In [1]: import numpy as np

In [2]: np.set_printoptions(precision=3, suppress=True, linewidth=120, floatmode="fixed")

In [3]: E = np.loadtxt("arr.csv", delimiter=",")

In [4]: E
Out[4]: 
array([[21.000, 13.989,  0.000, 14.022],
       [18.010, 12.003, -0.003, 12.009],
       [17.995, 12.006,  0.017, 12.014]])

In [5]: U, sig, VT = np.linalg.svd(E)

In [6]: np.argmax(sig[:-1] / (sig[1:] + 1e-6)) + 1
Out[6]: np.int64(1)

In [7]: M2 = U[:, :1] @ np.diag(sig[:1]) @ VT[:1]

In [8]: round(np.linalg.norm(E - M2) / np.linalg.norm(E), 3)
Out[8]: np.float64(0.001)

In [9]: round(np.abs(E - M2).max(), 3)
Out[9]: np.float64(0.013)

In [10]: [round(float(x), 3) for x in np.linalg.svd(E, compute_uv=False)[:3]]
Out[10]: [45.368, 0.019, 0.013]

In [11]: np.argsort(-np.linalg.norm(E, axis=0).round(6), kind="stable")[:3]
Out[11]: array([0, 3, 1])

In [12]: w1 = np.array([[4, 1, 3, 2, 3], [4, 0, 4, 2, 3], [5, 2, 5, 3, 0], [0, 5, 0, 0, 1]])

In [13]: coef = np.array([2, 1, -2, 1, 3])

In [14]: H = np.maximum(E @ w1 + coef, 0)

In [15]: np.linalg.matrix_rank(H)
Out[15]: np.int64(3)

In [16]: (H > 0).mean(axis=0)
Out[16]: array([1.000, 1.000, 1.000, 1.000, 1.000])

In [17]: Z = np.array([[4, 5], [4, 1], [0, 1], [3, 0], [3, 0]])

In [18]: (H @ Z).round(6).argmax(axis=1)
Out[18]: array([0, 0, 0])

In [19]: H @ Z
Out[19]: 
array([[1515.165,  918.846],
       [1302.539,  789.261],
       [1302.962,  789.638]])

In [20]: feats = np.load("dump.npy")

In [21]: feats
Out[21]: 
array([[ 0.000, -0.600,  0.900,  0.200],
       [-0.500, -0.800, -2.000,  0.500],
       [-1.100,  0.100, -1.100, -0.600],
       [ 1.100,  0.100, -1.300,  0.700],
       [ 1.600,  0.600, -0.300,  0.600]])

In [22]: proj = feats @ np.linalg.solve(feats.T @ feats, feats.T)

In [23]: np.round((np.eye(5) - proj) @ feats, 3) + 0
Out[23]: 
array([[0.000, 0.000, 0.000, 0.000],
       [0.000, 0.000, 0.000, 0.000],
       [0.000, 0.000, 0.000, 0.000],
       [0.000, 0.000, 0.000, 0.000],
       [0.000, 0.000, 0.000, 0.000]])

In [24]: np.allclose(proj @ proj, proj)
Out[24]: True

In [25]: np.diag(proj)
Out[25]: array([0.877, 0.956, 0.882, 0.725, 0.561])

In [26]: np.round(np.trace(proj), 3)
Out[26]: np.float64(4.0)

In [27]: M = np.loadtxt("a.csv", delimiter=",")

In [28]: M
Out[28]: 
array([[-0.100, -6.000, -0.100, -0.100,  1.900],
       [ 0.200,  2.000,  1.800, -0.700,  1.100],
       [-1.300, -7.000,  0.100, -2.000, -0.500]])

In [29]: M @ M
ValueError: matmul: Input operand 1 has a mismatch in its core dimension 0, with gufunc signature (n?,k),(k,m?)->(n?,m?) (size 3 is different from 5)


In [30]: G = M.T @ M

In [31]: np.trace(G), round((M ** 2).sum(), 3)
Out[31]: (np.float64(103.57), np.float64(103.57))

In [32]: np.round(np.linalg.eigvalsh(G)[::-1], 3) + 0
Out[32]: array([92.657,  6.222,  4.691,  0.000,  0.000])

In [33]: M2 = M / np.linalg.norm(M, axis=1, keepdims=True)

In [34]: G = M2 @ M2.T

In [35]: np.linalg.norm(M2, axis=1)
Out[35]: array([1.000, 1.000, 1.000])

In [36]: r0, v = M[2], M[1]

In [37]: round(float(r0 @ r0), 3)
Out[37]: 54.95

In [38]: p = (r0 @ v) / (r0 @ r0) * r0

In [39]: v - p
Out[39]: array([-0.113,  0.315,  1.824, -1.182,  0.980])

In [40]: r0 = np.array([1, 0, 1])

In [41]: np.correlate(M[1], M[2], "full")
Out[41]: array([ -0.100,  -1.400,  -4.880,  -4.450, -13.230, -17.470,   2.670,  -6.790,  -1.430])

In [42]: np.array([np.convolve(row, r0, "same") for row in M])
Out[42]: 
array([[-6.000, -0.200, -6.100,  1.800, -0.100],
       [ 2.000,  2.000,  1.300,  2.900, -0.700],
       [-7.000, -1.200, -9.000, -0.400, -2.000]])

In [43]: np.polyval(r0, M[1])
Out[43]: array([1.040, 5.000, 4.240, 1.490, 2.210])

In [44]: M2 = M / np.sqrt((M ** 2).mean(axis=1, keepdims=True))

In [45]: np.linalg.matrix_rank(M - M.mean(axis=1, keepdims=True))
Out[45]: np.int64(3)

In [46]: np.linalg.norm(M2, axis=1)
Out[46]: array([2.236, 2.236, 2.236])

In [47]: M2[1]
Out[47]: array([ 0.149,  1.492,  1.343, -0.522,  0.821])

In [48]: np.linalg.matrix_rank(M2) == np.linalg.matrix_rank(M)
Out[48]: np.True_

In [49]: ang = np.deg2rad(60)

In [50]: data = np.eye(2)

In [51]: data[np.ix_([0, 1], [0, 1])] = [[np.cos(ang), -np.sin(ang)], [np.sin(ang), np.cos(ang)]]

In [52]: data
Out[52]: 
array([[ 0.500, -0.866],
       [ 0.866,  0.500]])

In [53]: # orthonormal columns

In [54]: r0 = np.array([-1, -2, 1])

In [55]: np.convolve(data[0], r0)
Out[55]: array([-0.500, -0.134,  2.232, -0.866])

In [56]: np.correlate(data[0], data[1], "full")
Out[56]: array([ 0.250,  0.000, -0.750])

In [57]: arr = np.load("mat.npy")

In [58]: arr
Out[58]: 
array([[ 0, -2,  0,  1],
       [-4, -2,  2,  1],
       [ 0,  1,  0, -1],
       [ 2,  1, -2, -1]])

In [59]: x0 = np.array([2, 2, 3, 2])

In [60]: arr @ (2 * x0)
Out[60]: array([-4, -8,  0, -4])

In [61]: np.linalg.norm(arr @ x0) <= np.linalg.norm(arr, 2) * np.linalg.norm(x0) + 1e-9
Out[61]: np.True_

In [62]: np.sign((arr @ x0).round(6))
Out[62]: array([-1, -1,  0, -1])

In [63]: M2 = np.inv(arr)
AttributeError: module 'numpy' has no attribute 'inv'


In [64]: M2 = arr ** -1
ValueError: Integers to negative integer powers are not allowed.


In [65]: M2 = np.linalg.invert(arr)
AttributeError: module 'numpy.linalg' has no attribute 'invert'


In [66]: M2 = np.linalg.inv(arr)

In [67]: np.round(np.linalg.det(arr) * np.linalg.det(M2), 3)
Out[67]: np.float64(1.0)

In [68]: arr @ M2
Out[68]: 
array([[1.000, 0.000, 0.000, 0.000],
       [0.000, 1.000, 0.000, 0.000],
       [0.000, 0.000, 1.000, 0.000],
       [0.000, 0.000, 0.000, 1.000]])

In [69]: np.linalg.inv(M2)
Out[69]: 
array([[-0.000, -2.000, -0.000,  1.000],
       [-4.000, -2.000,  2.000,  1.000],
       [-0.000,  1.000, -0.000, -1.000],
       [ 2.000,  1.000, -2.000, -1.000]])

In [70]: np.allclose(M2, arr.T)
Out[70]: False

In [71]: round(np.linalg.det(arr), 3)
Out[71]: np.float64(4.0)

In [72]: arr.inv()
AttributeError: 'numpy.ndarray' object has no attribute 'inv'


In [73]: (arr - arr.T) / 2
Out[73]: 
array([[ 0.000,  1.000,  0.000, -0.500],
       [-1.000,  0.000,  0.500,  0.000],
       [ 0.000, -0.500,  0.000,  0.500],
       [ 0.500,  0.000, -0.500,  0.000]])

In [74]: np.allclose(arr, arr.T)
Out[74]: False

In [75]: round(np.abs(np.linalg.eigvals(arr)).max(), 3)
Out[75]: np.float64(5.236)

In [76]: np.linalg.determinant(arr)
AttributeError: module 'numpy.linalg' has no attribute 'determinant'


In [77]: np.trace(arr)
Out[77]: np.int64(-3)

In [78]: w1 = np.array([[6, 7, 1, 3, -9],
    ...:     [-3, -1, -7, 9, 0],
    ...:     [-7, 2, 6, 9, 5],
    ...:     [8, 0, 4, -7, -2]])

In [79]: coef = np.array([-2, 1, 0, 2, -1])

In [80]: H = np.maximum(arr @ w1 + coef, 0)

In [81]: np.linalg.matrix_rank(H)
Out[81]: np.int64(4)

In [82]: Z = np.array([[-7, -2, 1], [-2, -6, 7], [-6, 4, -8], [8, -4, -3], [6, -4, -7]])

In [83]: H @ Z
Out[83]: 
array([[-198,   30, -111],
       [ 102,  -68, -509],
       [ 150,  -76,  -61],
       [ -63, -110,   65]])

In [84]: w1 @ Z
Out[84]: 
array([[ -92,  -26,  101],
       [ 137,  -52,   19],
       [ 111,  -30, -103],
       [-148,   36,   11]])

In [85]: q, _ = np.linalg.qr(np.array([[1.4, 0.4, 0.4, 0.7, 0.4],
    ...:     [-2.0, 0.1, 0.9, -1.4, -0.4],
    ...:     [0.1, -1.5, 0.1, -0.5, -1.4],
    ...:     [1.0, 0.8, 0.2, 0.4, -0.4],
    ...:     [1.6, 0.8, -0.3, -1.4, 0.4]]))

In [86]: evals = np.array([1, 0, 0, 0, 1])

In [87]: F = q @ np.diag(evals) @ q.T

In [88]: F
Out[88]: 
array([[ 0.467, -0.287, -0.112, -0.271,  0.284],
       [-0.287,  0.420, -0.024, -0.221, -0.334],
       [-0.112, -0.024,  0.062,  0.213, -0.007],
       [-0.271, -0.221,  0.213,  0.773,  0.089],
       [ 0.284, -0.334, -0.007,  0.089,  0.278]])

In [89]: # a projection of rank 2

In [90]: U, sig, VT = np.linalg.svd(F)

In [91]: vecs = VT[:(sig > 1e-8).sum()]

In [92]: rng = np.random.default_rng(5)

In [93]: x0 = F[3] + -2 * F[2] + rng.integers(2) * np.eye(5)[1]

In [94]: x0
Out[94]: array([-0.048,  0.828,  0.088,  0.348,  0.103])

In [95]: vecs.T @ vecs
Out[95]: 
array([[ 0.467, -0.287, -0.112, -0.271,  0.284],
       [-0.287,  0.420, -0.024, -0.221, -0.334],
       [-0.112, -0.024,  0.062,  0.213, -0.007],
       [-0.271, -0.221,  0.213,  0.773,  0.089],
       [ 0.284, -0.334, -0.007,  0.089,  0.278]])

In [96]: np.diag(vecs.T @ vecs)
Out[96]: array([0.467, 0.420, 0.062, 0.773, 0.278])

In [97]: np.linalg.matrix_rank(np.vstack([F, x0]))
Out[97]: np.int64(3)

In [98]: round(float(np.linalg.norm(x0 - vecs.T @ vecs @ x0)), 3)
Out[98]: 0.762
